In [1]: import numpy as np

In [2]: import numpy.linalg as la

In [3]: np.set_printoptions(precision=4, suppress=True, linewidth=200, legacy="1.25")

In [4]: F = np.load("data.npy")

In [5]: print(F)
[[1.     0.     0.     0.     0.    ]
 [0.     0.3333 0.3333 0.     0.3333]
 [0.     0.3333 0.3333 0.3333 0.    ]
 [0.     0.     0.     0.5    0.5   ]
 [0.     0.     0.     0.     1.    ]]

In [6]: np.abs(np.diag(la.qr(F)[1])) > 1e-9
Out[6]: array([ True,  True, False,  True,  True])

In [7]: np.allclose(F[:-1].T @ la.lstsq(F[:-1].T, F[-1])[0], F[-1])
Out[7]: True

In [8]: np.round(F @ la.pinv(F) @ F, 4) + 0
Out[8]: 
array([[1.    , 0.    , 0.    , 0.    , 0.    ],
       [0.    , 0.3333, 0.3333, 0.    , 0.3333],
       [0.    , 0.3333, 0.3333, 0.3333, 0.    ],
       [0.    , 0.    , 0.    , 0.5   , 0.5   ],
       [0.    , 0.    , 0.    , 0.    , 1.    ]])

In [9]: print(np.unique(F.round(6), axis=0).shape)
(5, 5)

In [10]: round(float(la.det(F)), 4)
Out[10]: 0.0

In [11]: print((la.matrix_power((F != 0) + (F.T != 0) + np.eye(5), 5) > 0).astype(int))
[[1 0 0 0 0]
 [0 1 1 1 1]
 [0 1 1 1 1]
 [0 1 1 1 1]
 [0 1 1 1 1]]

In [12]: print((F != 0).astype(int))
[[1 0 0 0 0]
 [0 1 1 0 1]
 [0 1 1 1 0]
 [0 0 0 1 1]
 [0 0 0 0 1]]

In [13]: rng = np.random.default_rng(7745)

In [14]: idx = rng.permutation(5)

In [15]: idx
Out[15]: array([4, 2, 0, 3, 1])

In [16]: Y = F[idx][:, idx]

In [17]: np.diag(Y)
Out[17]: array([1.    , 0.3333, 1.    , 0.5   , 0.3333])

In [18]: print(np.allclose(Y, F))
False

In [19]: np.sort(np.abs(la.eigvals(Y)))
Out[19]: array([0.    , 0.5   , 0.6667, 1.    , 1.    ])

In [20]: round(float(np.trace(Y)), 4)
Out[20]: 3.1667

In [21]: M = np.array([[0.09, 1.17, -0.78, -2.88, 2.01],
    ...:     [3.11, -0.59, -0.12, 1.71, -2.26],
    ...:     [0.07, 1.57, 1.84, -0.67, 0.36],
    ...:     [-0.76, -0.6, 2.74, 3.89, -2.57]])

In [22]: rank = la.matrix_rank(M)

In [23]: rank
Out[23]: 3

In [24]: null = la.svd(M)[2][rank:].T

In [25]: print(np.round(M @ null, 4) + 0)
[[0. 0.]
 [0. 0.]
 [0. 0.]
 [0. 0.]]

In [26]: null.shape
Out[26]: (5, 2)

In [27]: [int(la.matrix_rank(np.delete(M, i, axis=0))) for i in range(4)]
Out[27]: [3, 3, 3, 3]

In [28]: [int(la.matrix_rank(M[:i])) for i in range(1, len(M) + 1)]
Out[28]: [1, 2, 3, 3]

In [29]: print(np.allclose(M @ null, 0))
True
